$ python3 -q
>>> import numpy as np
>>> from numpy import linalg as LA
>>> np.set_printoptions(suppress=True, linewidth=200)
>>> A = np.load("arr.npy")
>>> A
array([[ 3,  2,  2,  4,  2],
       [ 5,  6,  7,  4,  7],
       [10,  9, 10,  5, 10],
       [10, 12, 11, 10, 15],
       [15, 17, 16, 10, 19],
       [18, 21, 21, 10, 23],
       [18, 24, 23, 11, 25],
       [21, 28, 26, 14, 27],
       [23, 30, 26, 17, 30],
       [28, 30, 31, 20, 35],
       [29, 33, 34, 25, 38],
       [32, 38, 36, 26, 43],
       [33, 39, 40, 29, 46],
       [33, 43, 44, 31, 51],
       [36, 46, 46, 31, 55],
       [36, 48, 48, 35, 57],
       [39, 53, 53, 39, 58],
       [44, 56, 54, 39, 61],
       [48, 58, 57, 42, 64],
       [51, 61, 62, 47, 64],
       [54, 62, 64, 52, 65],
       [56, 63, 67, 52, 67],
       [59, 63, 72, 54, 70],
       [62, 65, 72, 57, 74],
       [62, 68, 74, 61, 76],
       [65, 71, 74, 66, 81],
       [68, 75, 75, 67, 81]])
>>> [round(float(x), 1) for x in LA.svd(A, compute_uv=False)[:3]]
[524.1, 23.3, 10.9]
>>> np.argsort(-LA.norm(A, axis=0).round(6), kind="stable")[:3]
array([4, 2, 1])
>>> np.round(np.abs(LA.svd(A)[2][-1]), 1)
array([0.5, 0.7, 0.2, 0.2, 0.5])
>>> gram = np.cov(A, rowvar=False)
>>> np.round(LA.eigvalsh(gram)[::-1], 1)
array([2352.1,   14.4,    4.1,    2.1,    1.7])
>>> np.median(A, axis=0)
array([33., 43., 44., 31., 51.])
>>> Xc = (A - A.mean(axis=0)) / A.std(axis=0)
>>> np.round(Xc.std(axis=0), 1)
array([1., 1., 1., 1., 1.])
>>> b = LA.lstsq(np.delete(Xc, 1, axis=1), Xc[:, 1])[0]
>>> b.round(1)
array([ 0.2,  0.3, -0.1,  0.6])
>>> M = np.loadtxt("block8.csv", delimiter=",")
>>> M.round(1) + 0
array([[ 0.1, -0.2, -0.2, -0.9,  0.2],
       [-0.2,  1. ,  0. , -0.2,  0. ],
       [-0.2,  0. ,  1. , -0.2,  0. ],
       [-0.9, -0.2, -0.2,  0.1,  0.2],
       [ 0.2,  0. ,  0. ,  0.2,  1. ]])
>>> O, Rm = LA.qr(M)
>>> round(float(np.trace(O @ O.T)), 1)
5.0
>>> np.round(np.abs(np.diag(Rm)), 1)
array([1., 1., 1., 1., 1.])
